$ ipython --no-banner

In [1]: import numpy as np

In [2]: np.set_printoptions(precision=2, suppress=True, linewidth=160, legacy="1.25")

In [3]: mat = np.loadtxt("data.csv", delimiter=",")

In [4]: print(mat)
[[ 0.83 -0.17 -0.5  -0.17]
 [-0.17  0.83 -0.5  -0.17]
 [-0.5  -0.5  -0.5  -0.5 ]
 [-0.17 -0.17 -0.5   0.83]]

In [5]: # columns are unit length and at right angles

In [6]: x = np.array([0, 1, 9, 7])

In [7]: y = mat @ x

In [8]: print(y)
[-5.83 -4.83 -8.5   1.17]

In [9]: print(np.round(np.linalg.solve(mat, 3 * y), 2) + 0)
[ 0.  3. 27. 21.]

In [10]: print(np.round(mat[:, 0] @ mat[:, 1], 2))
-0.0

In [11]: print(np.round(mat.T @ mat, 2) + 0)
[[1. 0. 0. 0.]
 [0. 1. 0. 0.]
 [0. 0. 1. 0.]
 [0. 0. 0. 1.]]

In [12]: print(np.linalg.pinv(mat))
[[ 0.83 -0.17 -0.5  -0.17]
 [-0.17  0.83 -0.5  -0.17]
 [-0.5  -0.5  -0.5  -0.5 ]
 [-0.17 -0.17 -0.5   0.83]]

In [13]: print(np.linalg.norm(mat, axis=0))
[1. 1. 1. 1.]

In [14]: print(np.round(mat @ mat.T, 2) + 0)
[[1. 0. 0. 0.]
 [0. 1. 0. 0.]
 [0. 0. 1. 0.]
 [0. 0. 0. 1.]]

In [15]: w, evecs = np.linalg.eigh(mat)

In [16]: x = np.array([1, 0, 3, 3])

In [17]: print(np.abs(mat).sum(axis=1).max(), round(float(np.abs(w).max()), 2))
2.0 1.0

In [18]: print(round(x @ mat @ x / (x @ x), 2), np.round(w[0], 2), round(float(w[-1]), 2))
-0.48 -1.0 1.0

In [19]: print(np.linalg.eigvalsh(mat[1:, 1:]))
[-0.83  1.    1.  ]

In [20]: w, evecs = np.linalg.eigh(mat)

In [21]: print(np.linalg.eigvalsh(mat @ mat))
[1. 1. 1. 1.]

In [22]: print(evecs @ np.diag(w) @ evecs.T)
[[ 0.83 -0.17 -0.5  -0.17]
 [-0.17  0.83 -0.5  -0.17]
 [-0.5  -0.5  -0.5  -0.5 ]
 [-0.17 -0.17 -0.5   0.83]]

In [23]: print(w.sum(), np.trace(mat))
2.0 2.0

In [24]: J = np.tanh(np.array([[-0.5],
    ...:     [-0.8],
    ...:     [-2.0],
    ...:     [-1.1],
    ...:     [0.9],
    ...:     [-1.8],
    ...:     [-0.4],
    ...:     [-1.1],
    ...:     [-0.1],
    ...:     [-1.3],
    ...:     [2.0],
    ...:     [-0.8],
    ...:     [-0.1],
    ...:     [0.2],
    ...:     [0.7],
    ...:     [-0.7],
    ...:     [0.7],
    ...:     [1.5],
    ...:     [-0.6],
    ...:     [-0.1],
    ...:     [0.2],
    ...:     [-1.3],
    ...:     [-0.4]]) @ np.array([[1.0, 0.7, 1.7]]))

In [25]: print(J)
[[-0.46 -0.34 -0.69]
 [-0.66 -0.51 -0.88]
 [-0.96 -0.89 -1.  ]
 [-0.8  -0.65 -0.95]
 [ 0.72  0.56  0.91]
 [-0.95 -0.85 -1.  ]
 [-0.38 -0.27 -0.59]
 [-0.8  -0.65 -0.95]
 [-0.1  -0.07 -0.17]
 [-0.86 -0.72 -0.98]
 [ 0.96  0.89  1.  ]
 [-0.66 -0.51 -0.88]
 [-0.1  -0.07 -0.17]
 [ 0.2   0.14  0.33]
 [ 0.6   0.45  0.83]
 [-0.6  -0.45 -0.83]
 [ 0.6   0.45  0.83]
 [ 0.91  0.78  0.99]
 [-0.54 -0.4  -0.77]
 [-0.1  -0.07 -0.17]
 [ 0.2   0.14  0.33]
 [-0.86 -0.72 -0.98]
 [-0.38 -0.27 -0.59]]

In [26]: # row 7 repeats row 3

In [27]: Y = np.c_[J[:, :2] @ np.array([[0, -4], [4, 0]]), np.array([1, 3, 1, 2, 2, 0, 2, 1, 2, 1, 0, 2, 1, 1, 1, 2, 3, 3, 3, 0, 0, 1, 0])]

In [28]: print(Y)
[[-1.35  1.85  1.  ]
 [-2.03  2.66  3.  ]
 [-3.54  3.86  1.  ]
 [-2.59  3.2   2.  ]
 [ 2.23 -2.87  2.  ]
 [-3.4   3.79  0.  ]
 [-1.09  1.52  2.  ]
 [-2.59  3.2   1.  ]
 [-0.28  0.4   2.  ]
 [-2.88  3.45  1.  ]
 [ 3.54 -3.86  0.  ]
 [-2.03  2.66  2.  ]
 [-0.28  0.4   1.  ]
 [ 0.56 -0.79  1.  ]
 [ 1.82 -2.42  1.  ]
 [-1.82  2.42  2.  ]
 [ 1.82 -2.42  3.  ]
 [ 3.13 -3.62  3.  ]
 [-1.59  2.15  3.  ]
 [-0.28  0.4   0.  ]
 [ 0.56 -0.79  0.  ]
 [-2.88  3.45  1.  ]
 [-1.09  1.52  0.  ]]

In [29]: print(np.round(np.linalg.lstsq(J, Y[:, 0])[0], 2) + 0)
[0. 4. 0.]

In [30]: print(np.round(np.linalg.norm(Y - J @ np.linalg.lstsq(J, Y)[0], axis=0), 2) + 0)
[0.   0.   7.77]

In [31]: gram = np.cov(Y, rowvar=False)

In [32]: print(np.polyfit(Y[:, 2], Y[:, 0], 1))
[ 0.17 -0.94]

In [33]: print(Y.std(axis=0))
[2.04 2.45 1.01]

In [34]: print(gram)
[[ 4.36 -5.21  0.18]
 [-5.21  6.27 -0.19]
 [ 0.18 -0.19  1.07]]

In [35]: print(np.argwhere(np.triu(np.abs(np.corrcoef(Y.T)) > 0.8, 1)))
[[0 1]]

In [36]: print(np.round(np.corrcoef(Y[:, 2], Y[:, 0])[0, 1], 2))
0.09

In [37]: print(np.median(Y, axis=0))
[-1.09  1.52  1.  ]

In [38]: X = np.load("out17.npy")

In [39]: print(X)
[[-0.46 -0.39  0.8 ]
 [ 0.85  0.07  0.52]
 [-0.26  0.92  0.29]]

In [40]: # keeps lengths

In [41]: print(round(float(np.linalg.det(X.T)), 2))
1.0

In [42]: print(np.round(np.einsum("ii->", X), 2))
-0.09

In [43]: print(round(np.linalg.det(X[::-1]), 2))
-1.0

In [44]: print(np.poly(X))
[ 1.    0.09 -0.09 -1.  ]

In [45]: print(np.allclose(X, X.T))
False

In [46]: X.inv()
AttributeError: 'numpy.ndarray' object has no attribute 'inv'


In [47]: np.linalg.determinant(X)
AttributeError: module 'numpy.linalg' has no attribute 'determinant'


In [48]: print(round(float(np.abs(np.linalg.eigvals(X)).max()), 2))
1.0

In [49]: print(np.round(X @ X.T, 2) + 0)
[[1. 0. 0.]
 [0. 1. 0.]
 [0. 0. 1.]]

In [50]: print(np.linalg.pinv(X))
[[-0.46  0.85 -0.26]
 [-0.39  0.07  0.92]
 [ 0.8   0.52  0.29]]

In [51]: print(round(X[:, 2] @ X[:, 0], 2))
0.0

In [52]: print(np.linalg.svd(X, compute_uv=False))
[1. 1. 1.]

In [53]: print(np.round(X.T @ X, 2) + 0)
[[1. 0. 0.]
 [0. 1. 0.]
 [0. 0. 1.]]

In [54]: Uu, s, vt = np.linalg.svd(X, full_matrices=False)

In [55]: print(np.allclose(Uu * s @ vt, X))
True

In [56]: arr = np.loadtxt("w.csv", delimiter=",")

In [57]: print(arr)
[[-3.  2.  8.]
 [ 8. -3.  2.]
 [ 2.  8. -3.]]

In [58]: print(np.round(np.linalg.norm(arr, 1), 2), np.round(np.linalg.norm(arr, np.inf), 2))
13.0 13.0

In [59]: np.linalg.norm(arr, axis=2)
AxisError: axis 2 is out of bounds for array of dimension 2


In [60]: print(np.round(np.linalg.norm(arr, 2), 2))
9.54

In [61]: print(np.linalg.norm(arr, axis=0))
[8.77 8.77 8.77]
